$ ipython --no-banner

In [1]: import numpy as np

In [2]: np.set_printoptions(precision=3, suppress=True, linewidth=100, legacy="1.25")

In [3]: rd = lambda a: np.round(a, 3) + 0

In [4]: X = np.load("a.npy")

In [5]: X
Out[5]: 
array([[ 0.  ,  0.  ,  0.  ],
       [ 0.36,  0.24, -0.3 ],
       [-0.84, -0.56,  0.7 ],
       [-1.44, -0.96,  1.2 ]])

In [6]: # looks like rank 1

In [7]: np.argsort(-np.linalg.norm(X, axis=0).round(6), kind="stable")[:3]
Out[7]: array([0, 2, 1])

In [8]: np.linalg.cond(X) > 100
Out[8]: True

In [9]: J = np.load("run7.npy")

In [10]: J
Out[10]: 
array([[ -2,  -2,  -2,  -2,  -2],
       [ -2,  -4,  -4,  -4,  -4],
       [ -2,  -4,  -6,  -6,  -6],
       [ -2,  -4,  -6,  -8,  -8],
       [ -2,  -4,  -6,  -8, -10]])

In [11]: # equal to its transpose

In [12]: x0 = np.array([1, 0, -2, 0, -4])

In [13]: np.einsum("ij,j->i", J, x0)
Out[13]: array([10, 22, 34, 42, 50])

In [14]: J @ (2 * x0)
Out[14]: array([ 20,  44,  68,  84, 100])

In [15]: J * x0
Out[15]: 
array([[-2,  0,  4,  0,  8],
       [-2,  0,  8,  0, 16],
       [-2,  0, 12,  0, 24],
       [-2,  0, 12,  0, 32],
       [-2,  0, 12,  0, 40]])

In [16]: (J * x0).sum(axis=1)
Out[16]: array([10, 22, 34, 42, 50])

In [17]: evals, V = np.linalg.eig(J)

In [18]: rd(evals)
Out[18]: array([-24.687,  -2.897,  -1.166,  -0.707,  -0.543])

In [19]: rd(np.sort(np.linalg.eigvals(J.T)))
Out[19]: array([-24.687,  -2.897,  -1.166,  -0.707,  -0.543])

In [20]: rd(np.prod(evals))
Out[20]: -32.0

In [21]: rd(J @ V[:, 0] - evals[0] * V[:, 0])
Out[21]: array([0., 0., 0., 0., 0.])
